In [1]: import numpy as np

In [2]: np.set_printoptions(precision=2, suppress=True, linewidth=120, floatmode="fixed")

In [3]: rng = np.random.default_rng(411)

In [4]: t = np.sort(rng.uniform(-2, 2, 26))

In [5]: X = np.c_[t, t ** 2, t ** 3] @ np.array([[3, 1, 2], [1, 3, 3], [1, 0, 2]])

In [6]: X
Out[6]: 
array([[-9.33,  9.32, -7.16],
       [-8.44,  8.39, -6.07],
       [-7.60,  7.49, -5.09],
       [-7.36,  7.23, -4.82],
       [-7.20,  7.05, -4.64],
       [-5.84,  5.51, -3.21],
       [-1.67,  0.49, -0.55],
       [-1.65,  0.47, -0.55],
       [-1.40,  0.27, -0.50],
       [-0.94,  0.01, -0.41],
       [-0.50, -0.08, -0.27],
       [ 0.03,  0.01,  0.02],
       [ 0.08,  0.03,  0.06],
       [ 0.68,  0.34,  0.56],
       [ 1.43,  0.88,  1.41],
       [ 1.44,  0.89,  1.43],
       [ 2.13,  1.46,  2.35],
       [ 4.02,  3.14,  5.32],
       [ 4.22,  3.31,  5.66],
       [ 5.04,  4.03,  7.06],
       [ 6.00,  4.86,  8.77],
       [ 7.25,  5.92, 11.06],
       [11.06,  8.97, 18.30],
       [11.48,  9.30, 19.12],
       [17.79, 13.85, 31.57],
       [17.82, 13.87, 31.63]])

In [7]: D = np.linalg.norm(X[:, None] - X[None], axis=-1)

In [8]: D[11].round(6).argsort(kind="stable")[:4]
Out[8]: array([11, 12, 10, 13])

In [9]: D.mean(axis=1).argmax()
Out[9]: np.int64(25)

In [10]: np.flatnonzero(D[11] < D.mean() / 2)
Out[10]: array([ 6,  7,  8,  9, 10, 11, 12, 13, 14, 15, 16])

In [11]: np.unravel_index(D.round(6).argmax(), D.shape)
Out[11]: (np.int64(0), np.int64(25))

In [12]: cen = X - X.mean(axis=0)

In [13]: vecs = np.linalg.svd(cen)[2][:2]

In [14]: M2 = cen - cen @ vecs.T @ vecs

In [15]: (cen @ vecs.T).std(axis=0)
Out[15]: array([12.62,  3.85])

In [16]: np.diag(vecs.T @ vecs)
Out[16]: array([0.47, 0.87, 0.66])

In [17]: round(float(np.linalg.norm(M2) / np.linalg.norm(cen)), 2)
Out[17]: 0.04

In [18]: C2 = np.cov(X, rowvar=False)

In [19]: np.argsort(-X.std(axis=0).round(6), kind="stable")
Out[19]: array([2, 0, 1])

In [20]: C2
Out[20]: 
array([[ 54.10,  11.93,  74.12],
       [ 11.93,  18.82,  26.19],
       [ 74.12,  26.19, 108.53]])

In [21]: np.round(np.corrcoef(X[:, 0], X[:, 1])[0, 1], 2)
Out[21]: np.float64(0.37)

In [22]: K = np.load("mat.npy")

In [23]: K
Out[23]: 
array([[ 0.80, -0.10,  1.25, -0.40],
       [-0.20, -0.40,  3.11, -1.00],
       [-0.90,  1.90, -2.02,  0.80],
       [ 0.60,  0.00, -0.68,  0.20],
       [ 0.70, -0.30, -2.90,  1.00],
       [ 0.40,  0.20, -1.10,  0.20],
       [ 1.40,  0.00, -3.09,  1.10],
       [ 0.10,  1.50, -1.84,  0.50],
       [-1.70, -1.00,  2.56, -0.70],
       [-0.40, -0.40,  0.87, -0.30],
       [-1.70, -0.70, -1.02,  0.30],
       [-1.10,  0.70, -3.42,  1.10],
       [ 1.40, -0.60,  3.86, -1.30],
       [-0.60, -1.50, -1.85,  0.60],
       [-0.80, -0.80,  3.48, -1.20],
       [-0.30,  1.00,  2.75, -0.70],
       [-0.30,  0.80, -4.92,  1.30],
       [ 0.50,  0.60, -4.90,  1.60],
       [-1.00, -0.60,  1.35, -0.50],
       [-0.50,  1.00, -0.96,  0.20],
       [-1.30, -0.30,  1.80, -0.50],
       [-1.80, -3.60,  1.89, -0.70],
       [-1.60,  0.40, -2.08,  0.50],
       [-0.20,  1.50, -0.56,  0.10],
       [ 1.60, -1.60,  1.45, -0.40],
       [ 0.30, -0.50, -2.27,  0.70],
       [-0.50,  1.70, -1.64,  0.60]])

In [24]: x0 = np.array([8, 9, 5, 1])

In [25]: target = K @ x0

In [26]: np.linalg.solve(K.T @ K, K.T @ target)
Out[26]: array([8.00, 9.00, 5.00, 1.00])

In [27]: try:
    ...:     np.linalg.solve(K, target)
    ...: except np.linalg.LinAlgError as e:
    ...:     print("failed:", e)
    ...: 
failed: Last 2 dimensions of the array must be square

In [28]: target = target + 0.05 * rng.normal(size=27)

In [29]: target
Out[29]: 
array([ 11.36,   9.34,   0.60,   1.63, -10.65,  -0.29,  -3.17,   5.66, -10.50,  -2.79, -24.72, -18.43,  23.92, -26.88,
         2.57,  19.58, -18.49, -13.51,  -7.20,   0.25,  -4.68, -38.06, -19.10,   9.18,   5.31, -12.75,   3.62])

In [30]: b, *_ = np.linalg.lstsq(K, target)

In [31]: [round(float(np.linalg.norm(np.linalg.solve(K.T @ K + lam * np.eye(4), K.T @ target))), 2) for lam in (0, 1, 10, 100)]
Out[31]: [13.07, 12.5, 9.77, 3.29]

In [32]: b
Out[32]: array([8.02, 8.99, 4.98, 0.93])

In [33]: Q, _ = np.linalg.qr(np.array([[0.0, 0.8, -0.4, -1.1, -2.5],
    ...:     [0.0, -0.3, 0.5, -0.3, -0.7],
    ...:     [0.2, -0.4, 0.8, 0.7, 0.1],
    ...:     [-0.7, 0.1, 1.7, -1.9, -0.4],
    ...:     [-0.1, 0.9, -1.1, 0.2, -1.1]]))

In [34]: evals = np.array([1, 6, 7, 1, -3])

In [35]: W0 = Q @ np.diag(evals) @ Q.T

In [36]: W0
Out[36]: 
array([[ 5.10, -0.04,  1.86,  0.30,  1.58],
       [-0.04, -1.98,  0.71,  0.54, -2.37],
       [ 1.86,  0.71,  4.53,  1.25, -1.71],
       [ 0.30,  0.54,  1.25,  1.47, -0.76],
       [ 1.58, -2.37, -1.71, -0.76,  2.88]])

In [37]: # equal to its transpose

In [38]: def softmax(z):
    ...:     e = np.exp(z - z.max(axis=-1, keepdims=True))
    ...:     return e / e.sum(axis=-1, keepdims=True)
    ...: 

In [39]: np.round(softmax(W0[2]), 2) + 0
Out[39]: array([0.06, 0.02, 0.88, 0.03, 0.00])

In [40]: softmax(W0).sum(axis=1)
Out[40]: array([1.00, 1.00, 1.00, 1.00, 1.00])

In [41]: S = W0 @ W0.T / np.sqrt(5)

In [42]: np.round(softmax(S), 2) + 0
Out[42]: 
array([[1.00, 0.00, 0.00, 0.00, 0.00],
       [0.00, 0.83, 0.15, 0.02, 0.00],
       [0.00, 0.00, 1.00, 0.00, 0.00],
       [0.04, 0.03, 0.84, 0.09, 0.00],
       [0.01, 0.00, 0.00, 0.00, 0.99]])

In [43]: softmax(S).round(6).argmax(axis=1)
Out[43]: array([0, 1, 2, 2, 4])

In [44]: np.round(softmax(S + np.triu(np.full(S.shape, -np.inf), 1)), 2) + 0
Out[44]: 
array([[1.00, 0.00, 0.00, 0.00, 0.00],
       [0.00, 1.00, 0.00, 0.00, 0.00],
       [0.00, 0.00, 1.00, 0.00, 0.00],
       [0.04, 0.03, 0.84, 0.09, 0.00],
       [0.01, 0.00, 0.00, 0.00, 0.99]])

In [45]: f = np.array([-3, 3, 3, -1, -3])

In [46]: M2 = W0 + np.outer(f, np.eye(5)[1])

In [47]: np.linalg.matrix_rank(M2 - W0)
Out[47]: np.int64(1)

In [48]: M2
Out[48]: 
array([[ 5.10, -3.04,  1.86,  0.30,  1.58],
       [-0.04,  1.02,  0.71,  0.54, -2.37],
       [ 1.86,  3.71,  4.53,  1.25, -1.71],
       [ 0.30, -0.46,  1.25,  1.47, -0.76],
       [ 1.58, -5.37, -1.71, -0.76,  2.88]])

In [49]: Uu, sv, VT = np.linalg.svd(W0, full_matrices=False)

In [50]: np.cumsum(sv ** 2) / np.sum(sv ** 2)
Out[50]: array([0.51, 0.89, 0.98, 0.99, 1.00])

In [51]: np.round(VT @ VT.T, 2) + 0
Out[51]: 
array([[1.00, 0.00, 0.00, 0.00, 0.00],
       [0.00, 1.00, 0.00, 0.00, 0.00],
       [0.00, 0.00, 1.00, 0.00, 0.00],
       [0.00, 0.00, 0.00, 1.00, 0.00],
       [0.00, 0.00, 0.00, 0.00, 1.00]])

In [52]: J = np.array([[3, 3, 3, 3, 3],
    ...:     [3, 6, 6, 6, 6],
    ...:     [3, 6, 9, 9, 9],
    ...:     [3, 6, 9, 12, 12],
    ...:     [3, 6, 9, 12, 15]])

In [53]: J
Out[53]: 
array([[ 3,  3,  3,  3,  3],
       [ 3,  6,  6,  6,  6],
       [ 3,  6,  9,  9,  9],
       [ 3,  6,  9, 12, 12],
       [ 3,  6,  9, 12, 15]])

In [54]: evals, vecs = np.linalg.eigh(J)

In [55]: x0 = np.array([1, 0, 3, 2, 1])

In [56]: vecs * np.abs(evals) @ vecs.T
Out[56]: 
array([[ 3.00,  3.00,  3.00,  3.00,  3.00],
       [ 3.00,  6.00,  6.00,  6.00,  6.00],
       [ 3.00,  6.00,  9.00,  9.00,  9.00],
       [ 3.00,  6.00,  9.00, 12.00, 12.00],
       [ 3.00,  6.00,  9.00, 12.00, 15.00]])

In [57]: np.linalg.eigvalsh(J[1:, 1:])
Out[57]: array([ 0.87,  1.40,  3.72, 36.02])

In [58]: x0 @ J @ x0 / (x0 @ x0), round(evals[0], 2), np.round(evals[-1], 2)
Out[58]: (np.float64(26.2), np.float64(0.81), np.float64(37.03))

In [59]: (np.sign(vecs[:, -1].round(6)) == np.sign(vecs[0, -1].round(6))).astype(int)
Out[59]: array([1, 1, 1, 1, 1])

In [60]: low = np.linalg.cholesky(J)

In [61]: np.diag(low) ** 2
Out[61]: array([3.00, 3.00, 3.00, 3.00, 3.00])

In [62]: J / np.sqrt(np.outer(np.diag(J), np.diag(J)))
Out[62]: 
array([[1.00, 0.71, 0.58, 0.50, 0.45],
       [0.71, 1.00, 0.82, 0.71, 0.63],
       [0.58, 0.82, 1.00, 0.87, 0.77],
       [0.50, 0.71, 0.87, 1.00, 0.89],
       [0.45, 0.63, 0.77, 0.89, 1.00]])

In [63]: feats = np.load("run10.npy")

In [64]: feats
Out[64]: 
array([[ 1, -1,  1],
       [ 1,  0,  0],
       [ 1,  1,  1]])

In [65]: t3 = np.stack([feats, 5 * feats, feats[::-1]])

In [66]: t3.sum(axis=0)
Out[66]: 
array([[ 7, -5,  7],
       [ 7,  0,  0],
       [ 7,  5,  7]])

In [67]: np.linalg.matrix_rank(t3)
Out[67]: array([3, 3, 3])

In [68]: data = np.eye(5, dtype=int)[rng.permutation(5)]

In [69]: data
Out[69]: 
array([[0, 1, 0, 0, 0],
       [0, 0, 0, 0, 1],
       [0, 0, 0, 1, 0],
       [0, 0, 1, 0, 0],
       [1, 0, 0, 0, 0]])

In [70]: # columns are unit length and at right angles

In [71]: np.linalg.matrix_power(data, 2)
Out[71]: 
array([[0, 0, 0, 0, 1],
       [1, 0, 0, 0, 0],
       [0, 0, 1, 0, 0],
       [0, 0, 0, 1, 0],
       [0, 1, 0, 0, 0]])

In [72]: np.linalg.matrix_power(data, 100)
Out[72]: 
array([[0, 1, 0, 0, 0],
       [0, 0, 0, 0, 1],
       [0, 0, 1, 0, 0],
       [0, 0, 0, 1, 0],
       [1, 0, 0, 0, 0]])

In [73]: p = np.eye(5)[2]

In [74]: for _ in range(7):
    ...:     p = p @ data
    ...:     print(p.round(2))
    ...: 
[0.00 0.00 0.00 1.00 0.00]
[0.00 0.00 1.00 0.00 0.00]
[0.00 0.00 0.00 1.00 0.00]
[0.00 0.00 1.00 0.00 0.00]
[0.00 0.00 0.00 1.00 0.00]
[0.00 0.00 1.00 0.00 0.00]
[0.00 0.00 0.00 1.00 0.00]

In [75]: Q, r_ = np.linalg.qr(data)

In [76]: np.trace(Q @ Q.T)
Out[76]: np.float64(5.0)

In [77]: abs(r_[0, 0]), np.round(np.linalg.norm(data[:, 0]), 2)
Out[77]: (np.float64(1.0), np.float64(1.0))

In [78]: np.abs(np.diag(r_))
Out[78]: array([1.00, 1.00, 1.00, 1.00, 1.00])

In [79]: Q.T @ Q
Out[79]: 
array([[1.00, 0.00, 0.00, 0.00, 0.00],
       [0.00, 1.00, 0.00, 0.00, 0.00],
       [0.00, 0.00, 1.00, 0.00, 0.00],
       [0.00, 0.00, 0.00, 1.00, 0.00],
       [0.00, 0.00, 0.00, 0.00, 1.00]])

In [80]: Q
Out[80]: 
array([[ 0.00, -1.00,  0.00,  0.00,  0.00],
       [-0.00,  0.00,  0.00,  0.00,  1.00],
       [-0.00, -0.00,  0.00, -1.00,  0.00],
       [-0.00, -0.00, -1.00,  0.00,  0.00],
       [-1.00,  0.00, -0.00, -0.00,  0.00]])

In [81]: r_
Out[81]: 
array([[-1.00,  0.00,  0.00,  0.00,  0.00],
       [ 0.00, -1.00,  0.00,  0.00,  0.00],
       [ 0.00,  0.00, -1.00,  0.00,  0.00],
       [ 0.00,  0.00,  0.00, -1.00,  0.00],
       [ 0.00,  0.00,  0.00,  0.00,  1.00]])

In [82]: np.allclose(r_.T @ r_, data.T @ data)
Out[82]: True

In [83]: Q.shape, r_.shape
Out[83]: ((5, 5), (5, 5))

In [84]: M2 = data / np.linalg.norm(data, axis=1, keepdims=True)

In [85]: C2 = M2 @ M2.T

In [86]: np.degrees(np.arccos(np.clip(C2[0, 4], -1, 1)))
Out[86]: np.float64(90.0)

In [87]: C2[0]
Out[87]: array([1.00, 0.00, 0.00, 0.00, 0.00])

In [88]: (np.abs(C2) > 0.9).astype(int)
Out[88]: 
array([[1, 0, 0, 0, 0],
       [0, 1, 0, 0, 0],
       [0, 0, 1, 0, 0],
       [0, 0, 0, 1, 0],
       [0, 0, 0, 0, 1]])

In [89]: np.argwhere(np.triu(np.abs(C2) > 0.95, 1))
Out[89]: array([], shape=(0, 2), dtype=int64)

In [90]: (C2 - 2 * np.eye(5)).round(6).argmax(axis=1)
Out[90]: array([1, 0, 0, 0, 0])

In [91]: C2
Out[91]: 
array([[1.00, 0.00, 0.00, 0.00, 0.00],
       [0.00, 1.00, 0.00, 0.00, 0.00],
       [0.00, 0.00, 1.00, 0.00, 0.00],
       [0.00, 0.00, 0.00, 1.00, 0.00],
       [0.00, 0.00, 0.00, 0.00, 1.00]])

In [92]: evals, vecs = np.linalg.eigvalsh(J)
---------------------------------------------------------------------------
ValueError                                Traceback (most recent call last)
Cell In[92], line 1
----> 1 evals, vecs = np.linalg.eigvalsh(J)

ValueError: too many values to unpack (expected 2)

In [93]: evals, vecs = np.linalg.eigh(J)

In [94]: np.linalg.eigvalsh(J + -3 * np.eye(5))
Out[94]: array([-2.19, -1.94, -1.25,  1.35, 34.03])

In [95]: np.unique(evals.round(6) + 0, return_counts=True)[1]
Out[95]: array([1, 1, 1, 1, 1])

In [96]: np.abs(vecs[:, -1]).round(6).argmax()
Out[96]: np.int64(4)

In [97]: round(np.linalg.det(data), 2)
Out[97]: np.float64(-1.0)

In [98]: data @ data
Out[98]: 
array([[0, 0, 0, 0, 1],
       [1, 0, 0, 0, 0],
       [0, 0, 1, 0, 0],
       [0, 0, 0, 1, 0],
       [0, 1, 0, 0, 0]])

In [99]: np.sort(np.linalg.eigvals(data).real)
Out[99]: array([-1.00, -0.50, -0.50,  1.00,  1.00])

In [100]: arr = np.load("block8.npy")

In [101]: arr
Out[101]: 
array([[-1.40, -0.30, -1.20, -0.30,  0.00],
       [-0.50,  0.40,  1.10, -0.50,  0.00],
       [ 0.60,  1.20,  1.00, -0.20,  0.90],
       [-0.90, -0.20,  0.00,  2.90,  0.80],
       [ 0.54,  1.25,  1.10, -0.10,  0.89]])

In [102]: x0 = np.array([0, 0, 2, 0, 2])

In [103]: target = arr @ x0

In [104]: target
Out[104]: array([-2.40,  2.20,  3.80,  1.60,  3.98])

In [105]: np.round(np.linalg.solve(arr, -2 * target), 2) + 0
Out[105]: array([ 0.00,  0.00, -4.00,  0.00, -4.00])

In [106]: np.round(np.linalg.solve(arr, arr[:, 0]), 2) + 0
Out[106]: array([1.00, 0.00, 0.00, 0.00, 0.00])

In [107]: np.round(np.linalg.solve(arr, target + arr[:, 2]), 2) + 0
Out[107]: array([0.00, 0.00, 3.00, 0.00, 2.00])

In [108]: x0 = np.array([0, 3, 2, 3, 0])

In [109]: h1 = np.maximum(arr @ x0, 0)

In [110]: np.flatnonzero(h1 > 1e-9)
Out[110]: array([1, 2, 3, 4])

In [111]: arr * (h1 > 1e-9)[:, None]
Out[111]: 
array([[-0.00, -0.00, -0.00, -0.00,  0.00],
       [-0.50,  0.40,  1.10, -0.50,  0.00],
       [ 0.60,  1.20,  1.00, -0.20,  0.90],
       [-0.90, -0.20,  0.00,  2.90,  0.80],
       [ 0.54,  1.25,  1.10, -0.10,  0.89]])

In [112]: f = np.array([1, 2, -3])

In [113]: np.polyval(f, arr[1])
Out[113]: array([-3.75, -2.04,  0.41, -3.75, -3.00])

In [114]: np.correlate(arr[1], arr[2], "full")
Out[114]: array([-0.45,  0.46,  0.41, -0.87,  1.38,  1.06,  0.06, -0.30,  0.00])

In [115]: np.convolve(arr[1], f)
Out[115]: array([-0.50, -0.60,  3.40,  0.50, -4.30,  1.50,  0.00])

In [116]: np.cross(arr[1, :3], arr[2, :3])
Out[116]: array([-0.92,  1.16, -0.84])
